% python3 -q
>>> import numpy as np
>>> np.set_printoptions(precision=2, suppress=True, linewidth=120)
>>> X = np.load("out17.npy")
>>> X
array([[  6,   8,   6,   0,  -8,   4, -10,   4,   6,   6,   4],
       [  0,   0,   0,   0,   0,   0,   0,   0,   0,   0,   0],
       [  0,   0,   0,   0,   0,   0,   0,   0,   0,   0,   0],
       [  3,   4,   3,   0,  -4,   2,  -5,   2,   3,   3,   2],
       [  6,   8,   6,   0,  -8,   4, -10,   4,   6,   6,   4]])
>>> # columns 0 and 2 are equal
>>> U, sv, Vt = np.linalg.svd(X)
>>> evecs = Vt[:(sv > 1e-8).sum()]
>>> rng = np.random.default_rng(865)
>>> x = X[0] + 2 * X[1] + rng.integers(2) * np.eye(11)[6]
>>> x
array([  6.,   8.,   6.,   0.,  -8.,   4., -10.,   4.,   6.,   6.,   4.])
>>> evecs.T @ evecs
array([[ 0.09,  0.11,  0.09,  0.  , -0.11,  0.06, -0.14,  0.06,  0.09,  0.09,  0.06],
       [ 0.11,  0.15,  0.11,  0.  , -0.15,  0.08, -0.19,  0.08,  0.11,  0.11,  0.08],
       [ 0.09,  0.11,  0.09,  0.  , -0.11,  0.06, -0.14,  0.06,  0.09,  0.09,  0.06],
       [ 0.  ,  0.  ,  0.  ,  0.  ,  0.  ,  0.  ,  0.  ,  0.  ,  0.  ,  0.  ,  0.  ],
       [-0.11, -0.15, -0.11,  0.  ,  0.15, -0.08,  0.19, -0.08, -0.11, -0.11, -0.08],
       [ 0.06,  0.08,  0.06,  0.  , -0.08,  0.04, -0.1 ,  0.04,  0.06,  0.06,  0.04],
       [-0.14, -0.19, -0.14,  0.  ,  0.19, -0.1 ,  0.24, -0.1 , -0.14, -0.14, -0.1 ],
       [ 0.06,  0.08,  0.06,  0.  , -0.08,  0.04, -0.1 ,  0.04,  0.06,  0.06,  0.04],
       [ 0.09,  0.11,  0.09,  0.  , -0.11,  0.06, -0.14,  0.06,  0.09,  0.09,  0.06],
       [ 0.09,  0.11,  0.09,  0.  , -0.11,  0.06, -0.14,  0.06,  0.09,  0.09,  0.06],
       [ 0.06,  0.08,  0.06,  0.  , -0.08,  0.04, -0.1 ,  0.04,  0.06,  0.06,  0.04]])
>>> np.allclose(evecs.T @ evecs @ x, x)
True
>>> np.unique(X.round(6), axis=0).shape
(3, 11)
>>> np.linalg.lstsq(X[:-1].T, X[-1])[2]
np.int32(1)
>>> print(X @ np.linalg.pinv(X) @ X)
[[  6.   8.   6.   0.  -8.   4. -10.   4.   6.   6.   4.]
 [  0.   0.   0.   0.   0.   0.   0.   0.   0.   0.   0.]
 [  0.   0.   0.   0.   0.   0.   0.   0.   0.   0.   0.]
 [  3.   4.   3.   0.  -4.   2.  -5.   2.   3.   3.   2.]
 [  6.   8.   6.   0.  -8.   4. -10.   4.   6.   6.   4.]]
>>> np.allclose(X[:-1].T @ np.linalg.lstsq(X[:-1].T, X[-1])[0], X[-1])
True
>>> round(float(np.trace(np.linalg.pinv(X) @ X)), 2)
1.0
>>> np.abs(np.diag(np.linalg.qr(X)[1])) > 1e-9
array([ True, False, False, False, False])
>>> r = np.linalg.matrix_rank(X)
>>> r
np.int64(1)
>>> ns = np.linalg.svd(X)[2][r:].T
>>> [int(np.linalg.matrix_rank(X[:, :j + 1])) for j in range(11)]
[1, 1, 1, 1, 1, 1, 1, 1, 1, 1, 1]
>>> np.allclose(X @ ns, 0)
True
>>> U, sv, Vt = np.linalg.svd(X)
>>> sv.round(2) + 0
array([30.74,  0.  ,  0.  ,  0.  ,  0.  ])
>>> A2 = U[:, :1] @ np.diag(sv[:1]) @ Vt[:1]
>>> round(float(np.linalg.norm(X - A2, 2)), 2), np.round(sv[1], 2)
(0.0, np.float64(0.0))
>>> print(A2)
[[  6.   8.   6.   0.  -8.   4. -10.   4.   6.   6.   4.]
 [  0.   0.   0.   0.   0.   0.   0.   0.   0.   0.   0.]
 [  0.   0.   0.   0.   0.   0.   0.   0.   0.   0.   0.]
 [  3.   4.   3.   0.  -4.   2.  -5.   2.   3.   3.   2.]
 [  6.   8.   6.   0.  -8.   4. -10.   4.   6.   6.   4.]]
>>> round(float(np.linalg.norm(X - A2) / np.linalg.norm(X)), 2)
0.0
>>> round(np.abs(X - A2).max(), 2)
np.float64(0.0)
>>> np.linalg.matrix_rank(X, rtol=0.1)
np.int64(1)
>>> print(np.argsort(-np.linalg.norm(X, axis=0).round(6), kind="stable")[:3])
[6 1 4]
>>> np.linalg.cond(X) > 100
np.True_
>>> print(round(np.linalg.norm(X, 2) / np.linalg.norm(X), 2))
1.0
>>> feats = np.array([[1.0, -1.0, -1.4, -0.3, -1.0, 0.7, 0.5, 0.4],
...     [-0.3, -0.2, 1.3, -0.3, 0.3, 0.6, -1.1, -0.9],
...     [-1.1, 1.1, 0.4, -0.7, 1.2, -1.0, -2.3, 0.7],
...     [-1.2, -0.6, 0.5, 0.3, -0.5, -0.9, -0.5, 0.5],
...     [-0.8, 0.1, -2.1, -0.4, 0.5, -1.5, 0.7, -0.1],
...     [0.2, 0.1, 0.3, -1.6, -0.1, -1.5, -0.9, -0.3]])
>>> feats
array([[ 1. , -1. , -1.4, -0.3, -1. ,  0.7,  0.5,  0.4],
       [-0.3, -0.2,  1.3, -0.3,  0.3,  0.6, -1.1, -0.9],
       [-1.1,  1.1,  0.4, -0.7,  1.2, -1. , -2.3,  0.7],
       [-1.2, -0.6,  0.5,  0.3, -0.5, -0.9, -0.5,  0.5],
       [-0.8,  0.1, -2.1, -0.4,  0.5, -1.5,  0.7, -0.1],
       [ 0.2,  0.1,  0.3, -1.6, -0.1, -1.5, -0.9, -0.3]])
>>> A2 = feats / np.linalg.norm(feats, axis=1, keepdims=True)
>>> cov = A2 @ A2.T
>>> cov[5]
array([-0.23,  0.22,  0.54,  0.23,  0.21,  1.  ])
>>> cov
array([[ 1.  , -0.51, -0.65, -0.33,  0.13, -0.23],
       [-0.51,  1.  ,  0.36,  0.11, -0.64,  0.22],
       [-0.65,  0.36,  1.  ,  0.38,  0.09,  0.54],
       [-0.33,  0.11,  0.38,  1.  ,  0.08,  0.23],
       [ 0.13, -0.64,  0.09,  0.08,  1.  ,  0.21],
       [-0.23,  0.22,  0.54,  0.23,  0.21,  1.  ]])
>>> np.argwhere(np.triu(np.abs(cov) > 0.95, 1))
array([], shape=(0, 2), dtype=int64)
